$ ipython --no-banner

In [1]: import numpy as np

In [2]: from numpy import linalg as LA

In [3]: np.set_printoptions(suppress=True, linewidth=100)

In [4]: tidy = lambda a: np.round(a, 2) + 0

In [5]: q, _ = LA.qr(np.array([[0.8, 1.5, 1.4, -0.1],
   ...:     [0.3, -1.8, 1.2, -0.1],
   ...:     [-0.6, -0.2, 0.9, -1.2],
   ...:     [-0.7, -0.2, -1.3, 0.1]]))

In [6]: vals = np.array([0, -1, 0, -3])

In [7]: F = q @ np.diag(vals) @ q.T

In [8]: tidy(F)
Out[8]: 
array([[-0.96, -0.1 ,  0.1 , -1.23],
       [-0.1 , -1.12,  0.15, -0.72],
       [ 0.1 ,  0.15, -0.03,  0.2 ],
       [-1.23, -0.72,  0.2 , -1.89]])

In [9]: r = LA.matrix_rank(F)

In [10]: r
Out[10]: np.int64(2)

In [11]: N = LA.svd(F)[2][r:].T

In [12]: [int(LA.matrix_rank(F[:i])) for i in range(1, len(F) + 1)]
Out[12]: [1, 2, 2, 2]

In [13]: N.shape
Out[13]: (4, 2)

In [14]: [int(LA.matrix_rank(F[:, :j + 1])) for j in range(4)]
Out[14]: [1, 2, 2, 2]

In [15]: tidy(LA.eigvalsh(F).min())
Out[15]: np.float64(-3.0)

In [16]: np.all(LA.eigvalsh(F) > 0)
Out[16]: np.False_

In [17]: vals, vecs = LA.eigh(F)

In [18]: vec = np.array([3, -3, 0, 1])

In [19]: tidy(vec @ F @ vec)
Out[19]: np.float64(-21.83)

In [20]: tidy(vecs * np.abs(vals) @ vecs.T)
Out[20]: 
array([[ 0.96,  0.1 , -0.1 ,  1.23],
       [ 0.1 ,  1.12, -0.15,  0.72],
       [-0.1 , -0.15,  0.03, -0.2 ],
       [ 1.23,  0.72, -0.2 ,  1.89]])

In [21]: sig = 10 * 0.9 ** np.arange(5)

In [22]: q, _ = LA.qr(np.array([[1.0, -2.0, -0.4, -0.2, 0.0],
    ...:     [0.7, -2.3, 0.2, -1.1, -1.2],
    ...:     [1.0, -1.3, -1.8, -0.3, -0.6],
    ...:     [0.3, -0.1, 0.8, 1.3, -0.2],
    ...:     [1.1, -0.1, 0.0, -0.2, 0.1]]))

In [23]: rng = np.random.default_rng(98459)

In [24]: K = rng.normal(size=(33, 5)) * sig @ q

In [25]: tidy(K)
Out[25]: 
array([[  4.65,  -0.54,   7.13,   7.58,   0.89],
       [ -7.24,  -0.58,  -5.54,  -7.02,   0.73],
       [ 12.99,   6.06,   8.38,   7.59,  -5.66],
       [ 18.36,  -0.5 , -12.84,   0.02,   6.94],
       [ 15.7 ,   0.15,  12.78,  -1.51,  12.33],
       [ -0.84,  -1.04,   0.06,  12.77,   2.71],
       [ -0.78,  10.85, -10.67,  -3.49,  -3.01],
       [-18.65, -17.09,  -1.67,  -2.15, -25.12],
       [  0.06,   5.5 ,  -2.43,   0.31,   8.66],
       [  8.88,  11.58,  16.06,  -3.99,   5.76],
       [ -2.93,   4.08,  14.76,   3.33,  -5.75],
       [ -1.43,  -4.67,  -0.83,   0.1 ,  15.25],
       [ -2.76, -15.38,   2.01,  -1.74,  -6.28],
       [-12.36,  -5.77,  -0.34, -10.52,  -0.45],
       [ -6.4 , -10.92,  -5.97,   2.46,  -1.47],
       [ -7.94,  -0.26,   9.42,   2.85,  -8.91],
       [ -5.16, -13.6 ,   9.6 ,   9.62,  -2.  ],
       [ -1.06,   7.7 ,   1.24,   1.82,  11.24],
       [-18.11,   6.74,  -4.04,  13.03,  -4.64],
       [ 15.7 ,  -3.55,   7.36,   5.39,   4.47],
       [ -3.65,  -2.17,   4.92,  -2.32,   2.13],
       [  1.03,  -7.99,  -5.03,  -0.05,   3.69],
       [ -1.59,   8.58,   4.13,   1.63,  20.22],
       [ -1.28,   9.12,   2.14,  12.29,  -7.04],
       [ -4.39,  11.21,   1.5 ,   9.23,  -4.05],
       [ -9.89,  -1.83,   7.85,  -4.05,  14.48],
       [  2.79,  -1.75, -11.73,  -5.31,  -4.24],
       [  3.02,  -0.94,  -5.12,   0.39,   7.75],
       [ -1.72,   7.38,  -5.66,   4.56,   0.81],
       [-16.04,  -9.34,  -6.34, -12.42, -18.15],
       [  2.11,   0.1 ,  15.93, -11.01,  -0.84],
       [ -8.82,   5.22,   5.53,  -1.81,  -2.86],
       [  1.56, -17.91,   2.94,   0.53,   5.94]])

In [26]: def softmax(z):
    ...:     e = np.exp(z - z.max(axis=-1, keepdims=True))
    ...:     return e / e.sum(axis=-1, keepdims=True)
    ...: 

In [27]: tidy(softmax(K[24]))
Out[27]: array([0.  , 0.88, 0.  , 0.12, 0.  ])

In [28]: tidy(softmax(10 * K[24]))
Out[28]: array([0., 1., 0., 0., 0.])

In [29]: tidy(softmax(K[24] + -2))
Out[29]: array([0.  , 0.88, 0.  , 0.12, 0.  ])

In [30]: tidy(softmax(K).sum(axis=1))
Out[30]: 
array([1., 1., 1., 1., 1., 1., 1., 1., 1., 1., 1., 1., 1., 1., 1., 1., 1., 1., 1., 1., 1., 1., 1.,
       1., 1., 1., 1., 1., 1., 1., 1., 1., 1.])

In [31]: S = K @ K.T / np.sqrt(5)

In [32]: softmax(S).round(6).argmax(axis=1)
Out[32]: 
array([19, 29,  2,  3,  4,  5,  6,  7, 22,  9, 10, 22,  7, 29,  7,  7, 16, 22, 18,  4, 25, 32, 22,
       23, 18, 25, 26,  3, 18,  7, 30, 18, 32])
